$ ipython --no-banner

In [1]: import numpy as np

In [2]: import numpy.linalg as la

In [3]: np.set_printoptions(precision=2, suppress=True, linewidth=200)

In [4]: sv = 3 * 0.7 ** np.arange(3)

In [5]: q, _ = la.qr(np.array([[-2.1, -0.2, -0.8], [-0.8, -0.7, -0.8], [0.1, -0.4, 1.5]]))

In [6]: rng = np.random.default_rng(31)

In [7]: K = rng.normal(size=(14, 3)) * sv @ q

In [8]: print(K)
[[ 0.95 -1.26  0.14]
 [ 2.17 -2.23 -1.26]
 [-2.32 -0.81  1.65]
 [ 1.38 -4.64 -1.23]
 [ 1.22 -1.92 -0.64]
 [ 4.41 -1.85 -2.63]
 [ 1.12  1.14 -0.02]
 [-0.38  1.24 -1.92]
 [ 1.67  3.04 -0.21]
 [ 0.37 -2.2  -0.46]
 [ 2.17  1.37 -0.63]
 [-1.1  -1.41 -0.92]
 [-2.08 -1.25  1.94]
 [ 7.2   2.01  0.69]]

In [9]: x0 = np.array([3, 1, 1])

In [10]: target = K @ x0

In [11]: print(np.round(la.pinv(K) @ K, 2) + 0)
[[1. 0. 0.]
 [0. 1. 0.]
 [0. 0. 1.]]

In [12]: print(la.lstsq(K, target)[0])
[3. 1. 1.]

In [13]: target = target + 0.1 * rng.normal(size=14)

In [14]: print(target)
[ 1.8   2.97 -6.08 -1.85  0.96  8.67  4.57 -1.73  7.79 -1.51  7.19 -5.63 -5.65 24.3 ]

In [15]: coef, *_ = la.lstsq(K, target)

In [16]: print([round(float(la.norm(la.solve(K.T @ K + lam * np.eye(3), K.T @ target))), 2) for lam in (0, 1, 10, 100)])
[3.31, 3.25, 2.85, 1.5]

In [17]: C = np.sign(np.array([[1, 2, 2], [2, 0, 1], [2, 0, 0]]))

In [18]: B = (np.tril(C, -1) + np.eye(3)) @ (np.triu(C, 1) + np.eye(3))

In [19]: ev = np.array([2, 4, 0])

In [20]: F = np.rint(B * ev @ la.inv(B)) + 0

In [21]: print(F)
[[ 4.  2. -4.]
 [ 4.  6. -8.]
 [ 4.  2. -4.]]

In [22]: # null space of dimension 1

In [23]: Xs = K - K.mean(axis=0)

In [24]: vecs = la.svd(Xs)[2][:2]

In [25]: B = Xs - Xs @ vecs.T @ vecs

In [26]: print(la.norm(B, axis=1).round(6).argmax())
7

In [27]: print(B.std(axis=0))
[0.26 0.26 0.97]

In [28]: print(round(float(la.norm(B) / la.norm(Xs)), 2))
0.31

In [29]: M = np.array([[3.0, 0.0, 0.0], [0.0, 3.0, 0.0], [0.0, 0.0, 3.0]])

In [30]: print(M)
[[3. 0. 0.]
 [0. 3. 0.]
 [0. 0. 3.]]

In [31]: q, Rm = la.qr(M)

In [32]: print(np.allclose(Rm.T @ Rm, M.T @ M))
True

In [33]: print(q @ Rm)
[[3. 0. 0.]
 [0. 3. 0.]
 [0. 0. 3.]]

In [34]: print(np.abs(np.diag(Rm)))
[3. 3. 3.]

In [35]: print(q.T @ q)
[[1. 0. 0.]
 [0. 1. 0.]
 [0. 0. 1.]]

In [36]: print(abs(Rm[0, 0]), round(float(la.norm(M[:, 0])), 2))
3.0 3.0

In [37]: print(np.trace(q @ q.T))
3.0

In [38]: Lm = la.cholesky(M)

In [39]: print(Lm)
[[1.73 0.   0.  ]
 [0.   1.73 0.  ]
 [0.   0.   1.73]]

In [40]: print(Lm @ Lm.T)
[[3. 0. 0.]
 [0. 3. 0.]
 [0. 0. 3.]]

In [41]: print(la.eigvalsh(M).min() > 0)
True

In [42]: print(M / np.sqrt(np.outer(np.diag(M), np.diag(M))))
[[1. 0. 0.]
 [0. 1. 0.]
 [0. 0. 1.]]

In [43]: ev, vecs = la.eigh(M)

In [44]: print(ev.sum(), np.trace(M))
9.0 9.0

In [45]: print(la.eigvalsh(M @ M))
[9. 9. 9.]

In [46]: print(vecs.T @ M @ vecs)
[[3. 0. 0.]
 [0. 3. 0.]
 [0. 0. 3.]]

In [47]: B = np.array([[3, -2, 2, -5], [5, 0, -3, -3], [0, -3, 1, -5], [3, 2, 0, 2]])

In [48]: E = np.triu(B)

In [49]: print(E)
[[ 3 -2  2 -5]
 [ 0  0 -3 -3]
 [ 0  0  1 -5]
 [ 0  0  0  2]]

In [50]: print(np.unique(E.round(6), axis=0).shape)
(4, 4)

In [51]: print(np.round(E @ la.pinv(E) @ E, 2) + 0)
[[ 3. -2.  2. -5.]
 [ 0.  0. -3. -3.]
 [ 0.  0.  1. -5.]
 [ 0.  0.  0.  2.]]

In [52]: print(la.lstsq(E[:-1].T, E[-1])[2])
3

In [53]: print(np.abs(np.diag(la.qr(E)[1])) > 1e-9)
[ True False  True  True]

In [54]: print(M.T @ M)
[[9. 0. 0.]
 [0. 9. 0.]
 [0. 0. 9.]]

In [55]: print(la.svd(M, compute_uv=False))
[3. 3. 3.]

In [56]: print(M @ M.T)
[[9. 0. 0.]
 [0. 9. 0.]
 [0. 0. 9.]]

In [57]: print(E @ E)
[[  9  -6  14 -29]
 [  0   0  -3   9]
 [  0   0   1 -15]
 [  0   0   0   4]]

In [58]: G = E.T @ E

In [59]: print((E @ E.T).shape)
(4, 4)

In [60]: print(np.allclose(G, G.T))
True

In [61]: print(np.round(la.eigvalsh(G)[::-1], 2) + 0)
[69.95 15.75  4.29  0.  ]

In [62]: print(la.matrix_rank(G))
3

In [63]: print(np.diag(G))
[ 9  4 14 63]

In [64]: print(np.trace(G), (E ** 2).sum())
90 90

In [65]: m1 = np.diag(3 * np.array([0, 3])) + np.array([[2, 1], [1, 0]])

In [66]: print(m1)
[[2 1]
 [1 9]]

In [67]: # column 1 dominates

In [68]: ev, vecs = la.eigh(m1)

In [69]: x0 = np.array([0, 4])

In [70]: print(vecs * np.abs(ev) @ vecs.T)
[[2. 1.]
 [1. 9.]]

In [71]: print(x0 @ m1 @ x0 / (x0 @ x0), round(float(ev[0]), 2), round(ev[-1], 2))
9.0 1.86 9.14

In [72]: print(np.abs(m1).sum(axis=1).max(), round(float(np.abs(ev).max()), 2))
10 9.14

In [73]: print((np.sign(vecs[:, -1].round(6)) == np.sign(vecs[0, -1].round(6))).astype(int))
[1 1]

In [74]: print(la.eigvalsh(m1[1:, 1:]))
[9.]

In [75]: X = np.load("layer6.npy")

In [76]: print(X)
[[ 0.94 -0.15 -0.32 -0.02]
 [-0.15  0.65 -0.74 -0.05]
 [-0.32 -0.74 -0.58 -0.11]
 [-0.02 -0.05 -0.11  0.99]]

In [77]: # equal to its transpose

In [78]: print(la.norm(X, axis=0))
[1. 1. 1. 1.]

In [79]: print(la.pinv(X))
[[ 0.94 -0.15 -0.32 -0.02]
 [-0.15  0.65 -0.74 -0.05]
 [-0.32 -0.74 -0.58 -0.11]
 [-0.02 -0.05 -0.11  0.99]]

In [80]: print(round(X[:, 2] @ X[:, 0], 2))
0.0

In [81]: print(np.round(X @ X.T, 2) + 0)
[[1. 0. 0. 0.]
 [0. 1. 0. 0.]
 [0. 0. 1. 0.]
 [0. 0. 0. 1.]]

In [82]: print(la.svd(X, compute_uv=False))
[1. 1. 1. 1.]

In [83]: B = la.inv(X)

In [84]: print((np.abs(B) > 1e-9).astype(int))
[[1 1 1 1]
 [1 1 1 1]
 [1 1 1 1]
 [1 1 1 1]]

In [85]: print(round(float(la.cond(X)), 2))
1.0

In [86]: G = np.cov(K, rowvar=False)

In [87]: print(K.std(axis=0))
[2.39 2.01 1.21]

In [88]: print(np.argwhere(np.triu(np.abs(np.corrcoef(K.T)) > 0.8, 1)))
[]

In [89]: print(np.median(K, axis=0))
[ 1.17 -1.25 -0.54]

In [90]: print(la.eigvalsh(G)[::-1])
[6.88 4.07 1.15]

In [91]: print(round(np.corrcoef(K[:, 2], K[:, 0])[0, 1], 2))
-0.32

In [92]: J = np.loadtxt("case6.csv", delimiter=",")

In [93]: print(J)
[[0.5 0.5]
 [0.5 0.5]]

In [94]: print(np.einsum("ii->", J))
1.0

In [95]: print(np.round(la.eigvals(J).sum().real, 2))
1.0

In [96]: print(np.einsum("ij,ji->", J, J))
1.0

In [97]: print(np.round(la.eigvals(J), 2) + 0)
[1. 0.]

In [98]: print(np.round(np.poly(J), 2) + 0)
[ 1. -1.  0.]

In [99]: data = np.load("arr.npy")

In [100]: print(data)
[[ 0.  1.  0.]
 [-1.  0.  0.]
 [ 0.  0.  1.]]

In [101]: # 2 groups of indices that never mix

In [102]: x0 = np.array([0, -1, 1])

In [103]: print(np.sort(np.abs(np.degrees(np.angle(la.eigvals(data))))))
[ 0. 90. 90.]

In [104]: print(la.inv(data))
[[-0. -1. -0.]
 [ 1.  0.  0.]
 [ 0.  0.  1.]]

In [105]: f = np.array([0, 0])

In [106]: print(np.convolve(data[1], f))
[0. 0. 0. 0.]
